$ python3 -q
>>> import numpy as np
>>> from numpy import linalg as LA
>>> np.set_printoptions(suppress=True, linewidth=200)
>>> rnd = lambda a: np.round(a, 3) + 0
>>> data = np.array([[0.5, -1.0, 2.1, 1.3, -1.1],
...     [-0.6, 0.3, 0.4, -0.4, -1.3],
...     [-0.7, -0.7, -1.6, -1.2, 1.6],
...     [0.2, -0.5, -2.4, -0.1, -0.6],
...     [0.5, 0.0, 1.3, -0.8, 2.3]])
>>> print(data)
[[ 0.5 -1.   2.1  1.3 -1.1]
 [-0.6  0.3  0.4 -0.4 -1.3]
 [-0.7 -0.7 -1.6 -1.2  1.6]
 [ 0.2 -0.5 -2.4 -0.1 -0.6]
 [ 0.5  0.   1.3 -0.8  2.3]]
>>> vec = np.array([3, 1, 2, 1, 2])
>>> y = data @ vec
>>> print(rnd(y))
[ 3.8 -3.7 -4.  -6.   7.9]
>>> print(rnd(LA.solve(data, y + data[:, 2])))
[3. 1. 3. 1. 2.]
>>> print(rnd(LA.solve(data, data[:, 0])))
[1. 0. 0. 0. 0.]
>>> print(rnd(LA.solve(data.T, data[3])))
[0. 0. 0. 1. 0.]
>>> theta = np.radians(15)
>>> Rm = np.eye(5)
>>> Rm[0, 0] = Rm[2, 2] = np.cos(theta)
>>> Rm[0, 2], Rm[2, 0] = -np.sin(theta), np.sin(theta)
>>> print(rnd(Rm))
[[ 0.966  0.    -0.259  0.     0.   ]
 [ 0.     1.     0.     0.     0.   ]
 [ 0.259  0.     0.966  0.     0.   ]
 [ 0.     0.     0.     1.     0.   ]
 [ 0.     0.     0.     0.     1.   ]]
>>> B = data @ Rm.T
>>> print(rnd(LA.svd(data, compute_uv=False)), rnd(LA.svd(B, compute_uv=False)))
[4.145 3.434 1.57  1.085 0.488] [4.145 3.434 1.57  1.085 0.488]
>>> Q = data.astype(float).copy()
>>> for j in range(5):
...     Q[:, j] -= Q[:, :j] @ (Q[:, :j].T @ Q[:, j])
...     Q[:, j] /= LA.norm(Q[:, j])
... 
>>> print(rnd(Q.T @ Q))
[[1. 0. 0. 0. 0.]
 [0. 1. 0. 0. 0.]
 [0. 0. 1. 0. 0.]
 [0. 0. 0. 1. 0.]
 [0. 0. 0. 0. 1.]]
>>> A = np.loadtxt("arr.csv", delimiter=",")
>>> print(A)
[[ 5.  6.  7.  8.]
 [ 9. 10. 11. 12.]
 [13. 14. 15. 16.]]
>>> print(rnd(LA.norm(A, "nuc")))
39.416
>>> print(A[1] @ A[0])
278.0
>>> print(rnd(LA.norm(A) ** 2 / LA.norm(A, 2) ** 2))
1.001
>>> print(LA.norm(A, axis=1).argmax())
2
>>> m1 = np.load("m.npy")
>>> print(m1)
[[-0.6  0.1 -0.9]
 [-0.9  1.5 -0.3]
 [ 0.5  0.1 -1.2]
 [ 0.4  0.6 -2.1]
 [ 1.7  1.5 -0.1]]
>>> rng = np.random.default_rng(63043)
>>> lab = rng.permutation(3)
>>> B = m1[:, lab] * rng.choice([-1, 1], 3)
>>> print(B)
[[ 0.1 -0.6  0.9]
 [ 1.5 -0.9  0.3]
 [ 0.1  0.5  1.2]
 [ 0.6  0.4  2.1]
 [ 1.5  1.7  0.1]]
>>> left, _, Vh = LA.svd(m1.T @ B)
>>> print(rnd(LA.lstsq(m1, B)[0]))
[[ 0.  1.  0.]
 [ 1.  0.  0.]
 [ 0.  0. -1.]]
>>> B = np.c_[m1[:, :2] @ np.array([[-5, -1], [2, 3]]), np.array([2, 1, 0, 1, 0])]
>>> print(rnd(B))
[[ 3.2  0.9  2. ]
 [ 7.5  5.4  1. ]
 [-2.3 -0.2  0. ]
 [-0.8  1.4  1. ]
 [-5.5  2.8  0. ]]
>>> print(LA.matrix_rank(np.c_[m1, B]))
4
>>> print(rnd(LA.norm(B - m1 @ LA.lstsq(m1, B)[0], axis=0)))
[0.    0.    1.276]
>>> proj = m1 @ LA.solve(m1.T @ m1, m1.T)
>>> print(rnd((np.eye(5) - proj) @ m1))
[[0. 0. 0.]
 [0. 0. 0.]
 [0. 0. 0.]
 [0. 0. 0.]
 [0. 0. 0.]]
>>> print(np.allclose(proj @ proj, proj))
True
>>> print(rnd(LA.eigvalsh(proj)))
[0. 0. 1. 1. 1.]
>>> W0 = np.load("out13.npy")
>>> print(W0)
[[0 0 1 0]
 [0 0 0 0]
 [1 2 3 2]
 [2 1 2 2]
 [2 1 3 2]
 [2 1 3 2]
 [0 0 1 2]
 [0 0 2 2]
 [3 3 5 4]
 [0 0 2 2]
 [2 1 3 2]
 [2 1 2 2]
 [2 1 3 2]
 [1 2 3 2]
 [0 0 0 0]
 [3 3 5 2]
 [1 2 2 0]
 [0 0 1 0]
 [2 1 3 2]
 [2 1 2 2]]
>>> G = np.cov(W0, rowvar=False)
>>> print(rnd(G))
[[1.145 0.789 1.184 0.737]
 [0.789 0.947 1.105 0.526]
 [1.184 1.105 1.8   1.074]
 [0.737 0.526 1.074 1.095]]
>>> print(rnd(np.polyfit(W0[:, 3], W0[:, 1], 1)))
[0.481 0.231]
>>> print(rnd(np.corrcoef(W0[:, 3], W0[:, 1])[0, 1]))
0.517
>>> C = W0[[1, 17]].astype(float)
>>> for _ in range(6):
...     lab = LA.norm(W0[:, None] - C, axis=-1).argmin(axis=1)
...     C = np.array([W0[lab == j].mean(axis=0) for j in range(2)])
... 
>>> print(lab)
[0 0 1 1 1 1 0 0 1 0 1 1 1 1 0 1 1 0 1 1]
>>> print(np.abs(C[1] - C[0]).argmax())
2
>>> print(np.bincount(lab))
[ 7 13]
>>> print(rnd(C))
[[0.    0.    1.    0.857]
 [1.923 1.538 3.    2.   ]]
>>> print(rnd(C[1] - C[0]))
[1.923 1.538 2.    1.143]
>>> vec = np.array([-1, 2, 0])
>>> y = m1 @ vec
>>> print(rnd(LA.solve(m1.T @ m1, m1.T @ y)))
[-1.  2.  0.]
>>> print(rnd(LA.lstsq(m1, y)[0]))
[-1.  2.  0.]
>>> y = y + 0.1 * rng.normal(size=5)
>>> print(rnd(y))
[ 0.892  3.797 -0.331  0.792  1.347]
>>> c, *_ = LA.lstsq(m1, y)
>>> print(rnd(m1.T @ (y - m1 @ c)))
[0. 0. 0.]
>>> print(rnd(LA.norm(y - m1 @ c)))
0.13
>>> arr = np.loadtxt("data.csv", delimiter=",")
>>> print(arr)
[[-1.  1.  1.  1.  1.]
 [ 1. -1.  1.  1.  1.]
 [ 1.  1. -1.  1.  1.]
 [ 1.  1.  1. -1.  1.]
 [ 1.  1.  1.  1. -1.]]
>>> # symmetric, so the eigenvalues are real
>>> print(np.einsum("ij,ji->", arr, arr))
25.0
>>> print(rnd(LA.det(arr.T)))
48.0
>>> print(rnd(LA.eigvals(arr)))
[-2.  3. -2. -2. -2.]
>>> print(np.kron(np.eye(2, dtype=int), arr))
[[-1.  1.  1.  1.  1. -0.  0.  0.  0.  0.]
 [ 1. -1.  1.  1.  1.  0. -0.  0.  0.  0.]
 [ 1.  1. -1.  1.  1.  0.  0. -0.  0.  0.]
 [ 1.  1.  1. -1.  1.  0.  0.  0. -0.  0.]
 [ 1.  1.  1.  1. -1.  0.  0.  0.  0. -0.]
 [-0.  0.  0.  0.  0. -1.  1.  1.  1.  1.]
 [ 0. -0.  0.  0.  0.  1. -1.  1.  1.  1.]
 [ 0.  0. -0.  0.  0.  1.  1. -1.  1.  1.]
 [ 0.  0.  0. -0.  0.  1.  1.  1. -1.  1.]
 [ 0.  0.  0.  0. -0.  1.  1.  1.  1. -1.]]
>>> print(rnd(LA.eigvals(arr).sum().real))
-5.0
>>> print(rnd(LA.det(2 * arr)), rnd(LA.det(arr)))
1536.0 48.0
